$ ipython --no-banner

In [1]: import numpy as np

In [2]: import numpy.linalg as la

In [3]: np.set_printoptions(suppress=True, linewidth=200)

In [4]: rng = np.random.default_rng(2781)

In [5]: z = rng.integers(0, 2, 7)

In [6]: E = np.array([[-6, 1, 8, -2, -9, 7, -8],
   ...:     [2, -8, 5, -4, -7, 1, -2],
   ...:     [8, 8, 9, 7, -7, 9, 2],
   ...:     [-7, 0, -7, 7, 8, 6, -3],
   ...:     [2, -8, -9, 1, 4, -9, -2],
   ...:     [1, 4, -7, 0, 5, 5, 1],
   ...:     [9, 8, 7, 2, -8, 1, -5]]) * (z[:, None] == z)

In [7]: E
Out[7]: 
array([[-6,  1,  8, -2, -9,  7,  0],
       [ 2, -8,  5, -4, -7,  1,  0],
       [ 8,  8,  9,  7, -7,  9,  0],
       [-7,  0, -7,  7,  8,  6,  0],
       [ 2, -8, -9,  1,  4, -9,  0],
       [ 1,  4, -7,  0,  5,  5,  0],
       [ 0,  0,  0,  0,  0,  0, -5]])

In [8]: # 2 groups of indices that never mix

In [9]: ang = np.radians(15)

In [10]: R = np.eye(7)

In [11]: R[0, 0] = R[4, 4] = np.cos(ang)

In [12]: R[0, 4], R[4, 0] = -np.sin(ang), np.sin(ang)

In [13]: R.round(2)
Out[13]: 
array([[ 0.97,  0.  ,  0.  ,  0.  , -0.26,  0.  ,  0.  ],
       [ 0.  ,  1.  ,  0.  ,  0.  ,  0.  ,  0.  ,  0.  ],
       [ 0.  ,  0.  ,  1.  ,  0.  ,  0.  ,  0.  ,  0.  ],
       [ 0.  ,  0.  ,  0.  ,  1.  ,  0.  ,  0.  ,  0.  ],
       [ 0.26,  0.  ,  0.  ,  0.  ,  0.97,  0.  ,  0.  ],
       [ 0.  ,  0.  ,  0.  ,  0.  ,  0.  ,  1.  ,  0.  ],
       [ 0.  ,  0.  ,  0.  ,  0.  ,  0.  ,  0.  ,  1.  ]])

In [14]: A2 = E @ R.T

In [15]: np.round(la.svd(E, compute_uv=False), 2), np.round(la.svd(A2, compute_uv=False), 2)
Out[15]: 
(array([27.07, 19.42, 13.14,  8.  ,  6.2 ,  5.  ,  2.58]),
 array([27.07, 19.42, 13.14,  8.  ,  6.2 ,  5.  ,  2.58]))

In [16]: np.allclose(E @ E.T, A2 @ A2.T)
Out[16]: True

In [17]: np.round(np.abs(A2 - E).max(axis=0), 2)
Out[17]: array([2.53, 0.  , 0.  , 0.  , 2.31, 0.  , 0.  ])

In [18]: round(la.det(R), 2), round(np.trace(R), 2)
Out[18]: (np.float64(1.0), np.float64(6.93))

In [19]: z = rng.permutation(7)

In [20]: A2 = E[:, z] * rng.choice([-1, 1], 7)

In [21]: A2
Out[21]: 
array([[-7,  9, -8,  6, -2,  0, -1],
       [-1,  7, -5, -2, -4,  0,  8],
       [-9,  7, -9, -8,  7,  0, -8],
       [-6, -8,  7,  7,  7,  0,  0],
       [ 9, -4,  9, -2,  1,  0,  8],
       [-5, -5,  7, -1,  0,  0, -4],
       [ 0,  0,  0,  0,  0, -5,  0]])

In [22]: Uu, _, VT = la.svd(E.T @ A2)

In [23]: np.round(Uu @ VT, 2) + 0
Out[23]: 
array([[ 0.,  0.,  0., -1.,  0.,  0.,  0.],
       [ 0.,  0.,  0.,  0.,  0.,  0., -1.],
       [ 0.,  0., -1.,  0.,  0.,  0.,  0.],
       [ 0.,  0.,  0.,  0.,  1.,  0.,  0.],
       [ 0., -1.,  0.,  0.,  0.,  0.,  0.],
       [-1.,  0.,  0.,  0.,  0.,  0.,  0.],
       [ 0.,  0.,  0.,  0.,  0.,  1.,  0.]])

In [24]: z
Out[24]: array([5, 4, 2, 0, 3, 6, 1])

In [25]: np.round(la.lstsq(E, A2)[0], 2) + 0
Out[25]: 
array([[ 0.,  0.,  0., -1.,  0.,  0.,  0.],
       [ 0.,  0.,  0.,  0.,  0.,  0., -1.],
       [ 0.,  0., -1.,  0.,  0.,  0.,  0.],
       [ 0.,  0.,  0.,  0.,  1.,  0.,  0.],
       [ 0., -1.,  0.,  0.,  0.,  0.,  0.],
       [-1.,  0.,  0.,  0.,  0.,  0.,  0.],
       [ 0.,  0.,  0.,  0.,  0.,  1.,  0.]])

In [26]: A2 = E / la.norm(E, axis=1, keepdims=True)

In [27]: cov = A2 @ A2.T

In [28]: (cov - 2 * np.eye(7)).round(6).argmax(axis=1)
Out[28]: array([1, 0, 0, 5, 3, 3, 0])

In [29]: A2 = E + rng.integers(-2, 3, (7, 6)) @ rng.integers(-2, 3, (6, 7))

In [30]: A2
Out[30]: 
array([[-13,  -1,   5,   3, -22,   7,  -7],
       [  1,  -8,   5,  -7,  -5,   5,   1],
       [  8,   2,   9,  19, -15,   9,   2],
       [ -6,   1,  -4,   6,   7,   1,   2],
       [  2,  -9,  -9,  -2,   6,  -6,   3],
       [ -5,   3, -15,  -4,  -1,   8,  -5],
       [ -5,   0,  -4,  -4,   0,   9, -11]])

In [31]: np.abs(A2 - E).sum(axis=1)
Out[31]: array([37, 11, 28, 14, 12, 33, 28])

In [32]: A2 - E
Out[32]: 
array([[ -7,  -2,  -3,   5, -13,   0,  -7],
       [ -1,   0,   0,  -3,   2,   4,   1],
       [  0,  -6,   0,  12,  -8,   0,   2],
       [  1,   1,   3,  -1,  -1,  -5,   2],
       [  0,  -1,   0,  -3,   2,   3,   3],
       [ -6,  -1,  -8,  -4,  -6,   3,  -5],
       [ -5,   0,  -4,  -4,   0,   9,  -6]])

In [33]: data, _ = la.qr(np.array([[1.4, -0.8, -0.4, 0.4, 0.5, 0.3, 0.0, -0.3, 0.8, 0.0],
    ...:     [3.6, -0.4, 0.2, -1.1, -0.2, -0.2, -0.9, -0.6, 0.1, 1.4],
    ...:     [0.4, -1.1, 0.8, -1.6, -0.4, -0.4, 0.8, -0.8, 0.9, 0.7],
    ...:     [-1.5, -0.1, 0.3, -1.6, -0.2, -0.1, 1.4, -1.2, 0.2, 1.4],
    ...:     [-1.7, 0.0, 1.8, -0.3, -1.9, -0.3, 1.1, 1.4, -1.7, 0.1],
    ...:     [-0.3, -0.1, -1.1, -0.1, 0.0, 0.3, 0.7, 0.7, 0.7, 0.7],
    ...:     [0.6, 0.8, 0.1, 0.4, -1.2, -0.1, -0.1, 1.9, -0.7, -1.1],
    ...:     [1.5, 1.1, -0.6, -0.2, -1.7, 2.3, 0.2, -0.9, -0.9, -1.2],
    ...:     [-0.2, -1.7, 0.6, -0.8, -0.7, -1.0, 0.4, -1.2, 0.1, 0.5],
    ...:     [-1.0, 0.2, 0.8, 0.4, 0.3, -0.6, 0.7, -0.8, -0.1, -0.3]]))

In [34]: data.round(2) + 0
Out[34]: 
array([[-0.29,  0.29,  0.16,  0.34, -0.1 ,  0.4 , -0.48,  0.21, -0.16, -0.47],
       [-0.74,  0.12, -0.34, -0.21,  0.21, -0.24, -0.04,  0.  , -0.39,  0.18],
       [-0.08,  0.42, -0.23, -0.37,  0.04,  0.16, -0.16,  0.27,  0.69,  0.15],
       [ 0.31,  0.05,  0.01, -0.72,  0.17, -0.02, -0.2 , -0.11, -0.28, -0.47],
       [ 0.35,  0.01, -0.64,  0.05, -0.39,  0.13, -0.04,  0.39, -0.36,  0.13],
       [ 0.06,  0.04,  0.52, -0.2 , -0.31, -0.26, -0.45,  0.24, -0.17,  0.49],
       [-0.12, -0.31, -0.2 ,  0.07, -0.33, -0.63, -0.26,  0.05,  0.32, -0.41],
       [-0.31, -0.44, -0.01, -0.31, -0.51,  0.49, -0.03, -0.33,  0.07,  0.07],
       [ 0.04,  0.65, -0.02,  0.04, -0.47, -0.19,  0.16, -0.53, -0.05, -0.04],
       [ 0.2 , -0.07, -0.29,  0.21,  0.28,  0.04, -0.64, -0.52,  0.05,  0.26]])

In [35]: # keeps lengths

In [36]: A2 = la.inv(data)

In [37]: np.round(la.cond(data), 2)
Out[37]: np.float64(1.0)

In [38]: np.round(data @ A2, 2) + 0
Out[38]: 
array([[1., 0., 0., 0., 0., 0., 0., 0., 0., 0.],
       [0., 1., 0., 0., 0., 0., 0., 0., 0., 0.],
       [0., 0., 1., 0., 0., 0., 0., 0., 0., 0.],
       [0., 0., 0., 1., 0., 0., 0., 0., 0., 0.],
       [0., 0., 0., 0., 1., 0., 0., 0., 0., 0.],
       [0., 0., 0., 0., 0., 1., 0., 0., 0., 0.],
       [0., 0., 0., 0., 0., 0., 1., 0., 0., 0.],
       [0., 0., 0., 0., 0., 0., 0., 1., 0., 0.],
       [0., 0., 0., 0., 0., 0., 0., 0., 1., 0.],
       [0., 0., 0., 0., 0., 0., 0., 0., 0., 1.]])

In [39]: np.round(la.inv(A2), 2) + 0
Out[39]: 
array([[-0.29,  0.29,  0.16,  0.34, -0.1 ,  0.4 , -0.48,  0.21, -0.16, -0.47],
       [-0.74,  0.12, -0.34, -0.21,  0.21, -0.24, -0.04,  0.  , -0.39,  0.18],
       [-0.08,  0.42, -0.23, -0.37,  0.04,  0.16, -0.16,  0.27,  0.69,  0.15],
       [ 0.31,  0.05,  0.01, -0.72,  0.17, -0.02, -0.2 , -0.11, -0.28, -0.47],
       [ 0.35,  0.01, -0.64,  0.05, -0.39,  0.13, -0.04,  0.39, -0.36,  0.13],
       [ 0.06,  0.04,  0.52, -0.2 , -0.31, -0.26, -0.45,  0.24, -0.17,  0.49],
       [-0.12, -0.31, -0.2 ,  0.07, -0.33, -0.63, -0.26,  0.05,  0.32, -0.41],
       [-0.31, -0.44, -0.01, -0.31, -0.51,  0.49, -0.03, -0.33,  0.07,  0.07],
       [ 0.04,  0.65, -0.02,  0.04, -0.47, -0.19,  0.16, -0.53, -0.05, -0.04],
       [ 0.2 , -0.07, -0.29,  0.21,  0.28,  0.04, -0.64, -0.52,  0.05,  0.26]])

In [40]: np.allclose(A2, data.T)
Out[40]: True

In [41]: (np.abs(A2) > 1e-9).astype(int)
Out[41]: 
array([[1, 1, 1, 1, 1, 1, 1, 1, 1, 1],
       [1, 1, 1, 1, 1, 1, 1, 1, 1, 1],
       [1, 1, 1, 1, 1, 1, 1, 1, 1, 1],
       [1, 1, 1, 1, 1, 1, 1, 1, 1, 1],
       [1, 1, 1, 1, 1, 1, 1, 1, 1, 1],
       [1, 1, 1, 1, 1, 1, 1, 1, 1, 1],
       [1, 1, 1, 1, 1, 1, 1, 1, 1, 1],
       [1, 1, 1, 1, 1, 1, 1, 1, 1, 1],
       [1, 1, 1, 1, 1, 1, 1, 1, 1, 1],
       [1, 1, 1, 1, 1, 1, 1, 1, 1, 1]])

In [42]: z = rng.permutation(10)

In [43]: A2 = data[:, z] * rng.choice([-1, 1], 10)

In [44]: A2.round(2) + 0
Out[44]: 
array([[ 0.47, -0.48,  0.16,  0.34,  0.29,  0.16,  0.29, -0.1 ,  0.21, -0.4 ],
       [-0.18, -0.04,  0.39, -0.21,  0.12, -0.34,  0.74,  0.21,  0.  ,  0.24],
       [-0.15, -0.16, -0.69, -0.37,  0.42, -0.23,  0.08,  0.04,  0.27, -0.16],
       [ 0.47, -0.2 ,  0.28, -0.72,  0.05,  0.01, -0.31,  0.17, -0.11,  0.02],
       [-0.13, -0.04,  0.36,  0.05,  0.01, -0.64, -0.35, -0.39,  0.39, -0.13],
       [-0.49, -0.45,  0.17, -0.2 ,  0.04,  0.52, -0.06, -0.31,  0.24,  0.26],
       [ 0.41, -0.26, -0.32,  0.07, -0.31, -0.2 ,  0.12, -0.33,  0.05,  0.63],
       [-0.07, -0.03, -0.07, -0.31, -0.44, -0.01,  0.31, -0.51, -0.33, -0.49],
       [ 0.04,  0.16,  0.05,  0.04,  0.65, -0.02, -0.04, -0.47, -0.53,  0.19],
       [-0.26, -0.64, -0.05,  0.21, -0.07, -0.29, -0.2 ,  0.28, -0.52, -0.04]])

In [45]: Uu, _, VT = la.svd(data.T @ A2)

In [46]: z
Out[46]: array([9, 6, 8, 3, 1, 2, 0, 4, 7, 5])

In [47]: np.round(Uu @ VT, 2) + 0
Out[47]: 
array([[ 0.,  0.,  0.,  0.,  0.,  0., -1.,  0.,  0.,  0.],
       [ 0.,  0.,  0.,  0.,  1.,  0.,  0.,  0.,  0.,  0.],
       [ 0.,  0.,  0.,  0.,  0.,  1.,  0.,  0.,  0.,  0.],
       [ 0.,  0.,  0.,  1.,  0.,  0.,  0.,  0.,  0.,  0.],
       [ 0.,  0.,  0.,  0.,  0.,  0.,  0.,  1.,  0.,  0.],
       [ 0.,  0.,  0.,  0.,  0.,  0.,  0.,  0.,  0., -1.],
       [ 0.,  1.,  0.,  0.,  0.,  0.,  0.,  0.,  0.,  0.],
       [ 0.,  0.,  0.,  0.,  0.,  0.,  0.,  0.,  1.,  0.],
       [ 0.,  0., -1.,  0.,  0.,  0.,  0.,  0.,  0.,  0.],
       [-1.,  0.,  0.,  0.,  0.,  0.,  0.,  0.,  0.,  0.]])
